$ python3 -q
>>> import numpy as np
>>> import numpy.linalg as la
>>> np.set_printoptions(precision=2, suppress=True, linewidth=140, floatmode="fixed")
>>> W2 = np.array([[9, -9, -3, -9, -8, 1],
...     [-5, -7, -3, 1, -2, -8],
...     [-2, 3, 4, 6, -7, -9],
...     [1, 0, -9, 6, -4, -2],
...     [-5, 1, -5, -4, 9, -5],
...     [-7, 4, 2, 4, -5, -9]])
>>> rng = np.random.default_rng(6543)
>>> K = (rng.random((18, 6)) < 0.25) @ W2
>>> K
array([[ -5,  -7,  -3,   1,  -2,  -8],
       [  3,  -5, -13,  -1, -10, -15],
       [  2,  -5,  -4,  -7,  -6, -13],
       [  7,  -6,   1,  -3, -15,  -8],
       [ -1, -15, -11, -12,  -1, -12],
       [ 10,  -9, -12,  -3, -12,  -1],
       [ -2,   3,   4,   6,  -7,  -9],
       [ -5,   1,  -5,  -4,   9,  -5],
       [ -2,   3,   4,   6,  -7,  -9],
       [ -9,   7,   6,  10, -12, -18],
       [ -7,   4,  -1,   2,   2, -14],
       [-13,   0,  -6,  17, -18, -28],
       [  0,   0,   0,   0,   0,   0],
       [-10,  -6,  -8,  -3,   7, -13],
       [ -9,   7,   6,  10, -12, -18],
       [  0, -15, -20,  -6,  -5, -14],
       [ -8, -11,  -9,  -8,  -6, -21],
       [  9,  -9,  -3,  -9,  -8,   1]])
>>> # rows 6 and 8 are equal
>>> G = np.cov(K, rowvar=False)
>>> print(np.argwhere(np.triu(np.abs(np.corrcoef(K.T)) > 0.8, 1)))
[[1 2]]
>>> print(G.shape)
(6, 6)
>>> la.eigvalsh(G)[::-1]
array([155.71,  74.31,  60.39,  13.81,   5.45,   0.71])
>>> np.argsort(-K.std(axis=0).round(6), kind="stable")
array([3, 5, 4, 2, 1, 0])
>>> round(np.corrcoef(K[:, 1], K[:, 5])[0, 1], 2)
np.float64(-0.16)
>>> A = np.load("m.npy")
>>> A
array([[-4,  5,  9],
       [-9,  3, -3],
       [-4,  8, -8],
       [ 5,  9, -7],
       [ 6,  8,  1],
       [ 7, -6, -3],
       [23, -4, 18]])
>>> K.reshape(2, -1)
array([[ -5,  -7,  -3,   1,  -2,  -8,   3,  -5, -13,  -1, -10, -15,   2,  -5,  -4,  -7,  -6, -13,   7,  -6,   1,  -3, -15,  -8,  -1, -15,
        -11, -12,  -1, -12,  10,  -9, -12,  -3, -12,  -1,  -2,   3,   4,   6,  -7,  -9,  -5,   1,  -5,  -4,   9,  -5,  -2,   3,   4,   6,
         -7,  -9],
       [ -9,   7,   6,  10, -12, -18,  -7,   4,  -1,   2,   2, -14, -13,   0,  -6,  17, -18, -28,   0,   0,   0,   0,   0,   0, -10,  -6,
         -8,  -3,   7, -13,  -9,   7,   6,  10, -12, -18,   0, -15, -20,  -6,  -5, -14,  -8, -11,  -9,  -8,  -6, -21,   9,  -9,  -3,  -9,
         -8,   1]])
>>> print(K.ravel(order="F"))
[ -5   3   2   7  -1  10  -2  -5  -2  -9  -7 -13   0 -10  -9   0  -8   9  -7  -5  -5  -6 -15  -9   3   1   3   7   4   0   0  -6   7 -15
 -11  -9  -3 -13  -4   1 -11 -12   4  -5   4   6  -1  -6   0  -8   6 -20  -9  -3   1  -1  -7  -3 -12  -3   6  -4   6  10   2  17   0  -3
  10  -6  -8  -9  -2 -10  -6 -15  -1 -12  -7   9  -7 -12   2 -18   0   7 -12  -5  -6  -8  -8 -15 -13  -8 -12  -1  -9  -5  -9 -18 -14 -28
   0 -13 -18 -14 -21   1]
>>> T = K.reshape(18, 2, -1)
>>> T.transpose(1, 0, 2)
array([[[ -5,  -7,  -3],
        [  3,  -5, -13],
        [  2,  -5,  -4],
        [  7,  -6,   1],
        [ -1, -15, -11],
        [ 10,  -9, -12],
        [ -2,   3,   4],
        [ -5,   1,  -5],
        [ -2,   3,   4],
        [ -9,   7,   6],
        [ -7,   4,  -1],
        [-13,   0,  -6],
        [  0,   0,   0],
        [-10,  -6,  -8],
        [ -9,   7,   6],
        [  0, -15, -20],
        [ -8, -11,  -9],
        [  9,  -9,  -3]],

       [[  1,  -2,  -8],
        [ -1, -10, -15],
        [ -7,  -6, -13],
        [ -3, -15,  -8],
        [-12,  -1, -12],
        [ -3, -12,  -1],
        [  6,  -7,  -9],
        [ -4,   9,  -5],
        [  6,  -7,  -9],
        [ 10, -12, -18],
        [  2,   2, -14],
        [ 17, -18, -28],
        [  0,   0,   0],
        [ -3,   7, -13],
        [ 10, -12, -18],
        [ -6,  -5, -14],
        [ -8,  -6, -21],
        [ -9,  -8,   1]]])
>>> T.sum(axis=1)
array([[ -4,  -9, -11],
       [  2, -15, -28],
       [ -5, -11, -17],
       [  4, -21,  -7],
       [-13, -16, -23],
       [  7, -21, -13],
       [  4,  -4,  -5],
       [ -9,  10, -10],
       [  4,  -4,  -5],
       [  1,  -5, -12],
       [ -5,   6, -15],
       [  4, -18, -34],
       [  0,   0,   0],
       [-13,   1, -21],
       [  1,  -5, -12],
       [ -6, -20, -34],
       [-16, -17, -30],
       [  0, -17,  -2]])
